$ python3 -q
>>> import numpy as np
>>> from numpy import linalg as LA
>>> np.set_printoptions(suppress=True, linewidth=140)
>>> mat = np.loadtxt("m.csv", delimiter=",")
>>> mat.round(2)
array([[ 0.09, -0.08,  0.3 ,  0.19, -0.02, -0.99,  0.08, -0.75, -0.04,  1.32,  0.61, -0.4 ,  0.14],
       [-0.04,  0.43, -0.24, -0.18,  0.88, -0.16,  0.48, -0.35,  0.9 ,  0.22, -0.94, -0.38, -0.82],
       [ 1.21,  0.47,  0.2 , -0.76, -0.63, -0.02,  0.3 , -0.15,  0.09,  0.24, -0.73,  0.32,  0.7 ],
       [-0.22, -0.01,  0.92,  1.14,  0.03,  0.76,  0.16, -0.55,  0.03,  0.33, -0.59,  0.62,  0.23],
       [ 0.67, -0.07,  0.24,  0.44,  0.7 , -0.3 ,  0.56,  1.24,  0.35,  0.29,  0.48,  0.65, -0.01],
       [ 0.4 , -0.93,  0.66, -0.55,  0.62,  0.12, -0.88,  0.23, -0.6 ,  0.37, -0.54, -0.13, -0.43],
       [-0.13, -1.21,  0.26,  0.2 , -0.98, -0.58,  0.38,  0.25,  0.74, -0.28, -0.46, -0.18, -0.22],
       [ 0.9 , -0.57, -0.55,  0.31, -0.09,  1.16,  0.32, -0.25,  0.21,  0.26,  0.48, -0.76, -0.17],
       [ 0.45, -0.59, -0.82,  0.18,  0.38, -0.37, -0.57, -0.85,  0.38, -0.34,  0.08,  1.07,  0.11],
       [ 0.27,  0.61,  0.42, -0.05, -0.73,  0.2 , -0.83,  0.04,  0.66,  0.17,  0.5 ,  0.37, -1.12],
       [ 0.36,  0.01,  1.1 , -0.24,  0.5 , -0.13,  0.16, -0.58,  0.38, -1.1 ,  0.62, -0.41,  0.22],
       [-0.76, -0.45,  0.16, -1.15,  0.1 ,  0.64,  0.49, -0.14,  0.49,  0.5 ,  0.48,  0.66,  0.16],
       [ 0.22, -0.08,  0.04, -0.12, -0.2 , -0.17,  1.01, -0.43, -1.07, -0.27,  0.12,  0.52, -1.07]])
>>> rng = np.random.default_rng(9013)
>>> z = rng.permutation(13)
>>> print(z)
[ 0 10  2 11  5  1 12  4  8  7  9  6  3]
>>> other = mat[z][:, z]
>>> np.round(np.diag(other), 2)
array([ 0.09,  0.62,  0.2 ,  0.66,  0.12,  0.43, -1.07,  0.7 ,  0.38, -0.25,  0.17,  0.38,  1.14])
>>> round(float(LA.det(other)), 2), round(float(LA.det(mat[z])), 2)
(-8192.0, -8192.0)
>>> z = rng.permutation(13)
>>> other = mat[:, z] * rng.choice([-1, 1], 13)
>>> other.round(2)
array([[ 0.02, -0.04,  0.09, -0.14,  0.08, -0.99, -0.19,  0.4 , -0.75,  1.32,  0.61, -0.3 ,  0.08],
       [-0.88,  0.9 , -0.04,  0.82, -0.43, -0.16,  0.18,  0.38, -0.35,  0.22, -0.94,  0.24,  0.48],
       [ 0.63,  0.09,  1.21, -0.7 , -0.47, -0.02,  0.76, -0.32, -0.15,  0.24, -0.73, -0.2 ,  0.3 ],
       [-0.03,  0.03, -0.22, -0.23,  0.01,  0.76, -1.14, -0.62, -0.55,  0.33, -0.59, -0.92,  0.16],
       [-0.7 ,  0.35,  0.67,  0.01,  0.07, -0.3 , -0.44, -0.65,  1.24,  0.29,  0.48, -0.24,  0.56],
       [-0.62, -0.6 ,  0.4 ,  0.43,  0.93,  0.12,  0.55,  0.13,  0.23,  0.37, -0.54, -0.66, -0.88],
       [ 0.98,  0.74, -0.13,  0.22,  1.21, -0.58, -0.2 ,  0.18,  0.25, -0.28, -0.46, -0.26,  0.38],
       [ 0.09,  0.21,  0.9 ,  0.17,  0.57,  1.16, -0.31,  0.76, -0.25,  0.26,  0.48,  0.55,  0.32],
       [-0.38,  0.38,  0.45, -0.11,  0.59, -0.37, -0.18, -1.07, -0.85, -0.34,  0.08,  0.82, -0.57],
       [ 0.73,  0.66,  0.27,  1.12, -0.61,  0.2 ,  0.05, -0.37,  0.04,  0.17,  0.5 , -0.42, -0.83],
       [-0.5 ,  0.38,  0.36, -0.22, -0.01, -0.13,  0.24,  0.41, -0.58, -1.1 ,  0.62, -1.1 ,  0.16],
       [-0.1 ,  0.49, -0.76, -0.16,  0.45,  0.64,  1.15, -0.66, -0.14,  0.5 ,  0.48, -0.16,  0.49],
       [ 0.2 , -1.07,  0.22,  1.07,  0.08, -0.17,  0.12, -0.52, -0.43, -0.27,  0.12, -0.04,  1.01]])
>>> U, _, vt = LA.svd(mat.T @ other)
>>> z
array([ 4,  8,  0, 12,  1,  5,  3, 11,  7,  9, 10,  2,  6])
